>>> import numpy as np
>>> from numpy import linalg as LA
>>> np.set_printoptions(suppress=True, linewidth=160)
>>> def tidy(a):
...     return np.round(a, 2) + 0
... 
>>> W0 = np.load("mat.npy")
>>> W0
array([[ 2,  0,  1],
       [-2,  0, -1],
       [ 2,  0,  1],
       [ 2,  0,  1],
       [-2,  0, -1]])
>>> # rank 1
>>> rank = LA.matrix_rank(W0)
>>> rank
np.int64(1)
>>> null = LA.svd(W0)[2][rank:].T
>>> null.shape
(3, 2)
>>> W0 @ null
array([[0., 0.],
       [0., 0.],
       [0., 0.],
       [0., 0.],
       [0., 0.]])
>>> np.allclose(W0 @ null, 0)
True
>>> [int(LA.matrix_rank(W0[:, :j + 1])) for j in range(3)]
[1, 1, 1]
>>> LA.matrix_rank(W0.T @ W0), LA.matrix_rank(W0 @ W0.T)
(np.int64(1), np.int64(1))
>>> tidy(null @ null.T)
array([[ 0.2,  0. , -0.4],
       [ 0. ,  1. ,  0. ],
       [-0.4,  0. ,  0.8]])
>>> tidy(np.trace(LA.pinv(W0) @ W0))
np.float64(1.0)
>>> LA.lstsq(W0[:-1].T, W0[-1])[2]
np.int32(1)
>>> x = np.array([1, -5, 2])
>>> h = np.maximum(W0 @ x, 0)
>>> np.maximum(W0 @ (3 * x), 0)
array([12,  0, 12, 12,  0])
>>> h
array([4, 0, 4, 4, 0])
>>> Uu, sv, Vt = LA.svd(W0)
>>> np.argmax(sv[:-1] / (sv[1:] + 1e-6)) + 1
np.int64(1)
>>> B = Uu[:, :1] @ np.diag(sv[:1]) @ Vt[:1]
>>> tidy(LA.norm(W0 - B, 2)), tidy(sv[1])
(np.float64(0.0), np.float64(0.0))
>>> np.abs(W0 - B).max()
np.float64(0.0)
>>> LA.matrix_rank(W0, rtol=0.05)
np.int64(1)
>>> Uu, sv, Vt = LA.svd(W0)
>>> vecs = Vt[:(sv > 1e-8).sum()]
>>> rng = np.random.default_rng(60096)
>>> x = W0[3] + -1 * W0[4] + rng.integers(2) * np.eye(3)[0]
>>> x
array([4., 0., 2.])
>>> tidy(vecs.T @ vecs)
array([[0.8, 0. , 0.4],
       [0. , 0. , 0. ],
       [0.4, 0. , 0.2]])
>>> tidy(LA.norm(x - vecs.T @ vecs @ x))
np.float64(0.0)
>>> np.allclose(vecs.T @ vecs @ x, x)
True
>>> m1 = np.load("test10.npy")
>>> m1
array([[ 0.36, -1.21,  0.74, -0.23],
       [-0.46, -1.21,  1.25, -1.45],
       [-0.14,  0.88, -0.75, -1.87],
       [ 0.08,  1.7 , -0.79,  0.79],
       [-0.07,  0.1 ,  2.65,  2.39],
       [-0.29,  0.09, -3.43, -1.39],
       [-0.24,  0.27,  1.85,  0.36],
       [ 0.78,  1.3 ,  1.38, -2.94],
       [-0.16,  0.05, -5.59, -0.05],
       [ 0.01, -0.33, -5.01,  1.38],
       [ 0.02,  0.33,  0.13,  1.41]])
>>> Ac = m1 - m1.mean(axis=0)
>>> vecs = LA.svd(Ac)[2][:3]
>>> B = Ac - Ac @ vecs.T @ vecs
>>> tidy(LA.norm(B) / LA.norm(Ac))
np.float64(0.09)
>>> tidy(np.cov(Ac @ vecs.T, rowvar=False))
array([[7.86, 0.  , 0.  ],
       [0.  , 2.65, 0.  ],
       [0.  , 0.  , 0.82]])
>>> LA.norm(B, axis=1).round(6).argmax()
np.int64(0)
>>> tidy(B.std(axis=0))
array([0.29, 0.04, 0.01, 0.01])
